% ipython --no-banner

In [1]: import numpy as np

In [2]: import numpy.linalg as la

In [3]: np.set_printoptions(precision=1, suppress=True, linewidth=140)

In [4]: def rnd(a):
   ...:     return np.round(a, 1) + 0
   ...: 

In [5]: data = np.loadtxt("m.csv", delimiter=",")

In [6]: print(rnd(data))
[[0.  0.1 0.  0.  0.  0.1 0.  0.1 0.  0.  0.  0.  0. ]
 [0.1 0.2 0.1 0.1 0.1 0.2 0.1 0.2 0.  0.  0.  0.1 0.1]
 [0.  0.1 0.  0.  0.  0.1 0.  0.1 0.  0.  0.  0.  0. ]
 [0.  0.1 0.  0.  0.  0.1 0.  0.1 0.  0.  0.  0.  0. ]
 [0.  0.1 0.  0.  0.1 0.1 0.1 0.1 0.  0.  0.  0.1 0.1]
 [0.1 0.2 0.1 0.1 0.1 0.2 0.1 0.2 0.  0.  0.  0.1 0.1]
 [0.  0.1 0.  0.  0.1 0.1 0.  0.1 0.  0.  0.  0.1 0. ]
 [0.1 0.2 0.1 0.1 0.1 0.2 0.1 0.2 0.  0.  0.  0.1 0.1]
 [0.  0.  0.  0.  0.  0.  0.  0.  0.  0.  0.  0.  0. ]
 [0.  0.  0.  0.  0.  0.  0.  0.  0.  0.  0.  0.  0. ]
 [0.  0.  0.  0.  0.  0.  0.  0.  0.  0.  0.  0.  0. ]
 [0.  0.1 0.  0.  0.1 0.1 0.1 0.1 0.  0.  0.  0.1 0.1]
 [0.  0.1 0.  0.  0.1 0.1 0.  0.1 0.  0.  0.  0.1 0. ]]

In [7]: # row 2 repeats row 0

In [8]: other = data / la.norm(data, axis=1, keepdims=True)

In [9]: gram = other @ other.T

In [10]: print(rnd(gram[11]))
[1. 1. 1. 1. 1. 1. 1. 1. 1. 1. 1. 1. 1.]

In [11]: print(np.degrees(np.arccos(np.clip(gram[11, 9], -1, 1))))
0.0

In [12]: print((gram - 2 * np.eye(13)).round(6).argmax(axis=1))
[1 0 0 0 0 0 0 0 0 0 0 0 0]

In [13]: print(rnd(la.norm(other, axis=1)))
[1. 1. 1. 1. 1. 1. 1. 1. 1. 1. 1. 1. 1.]
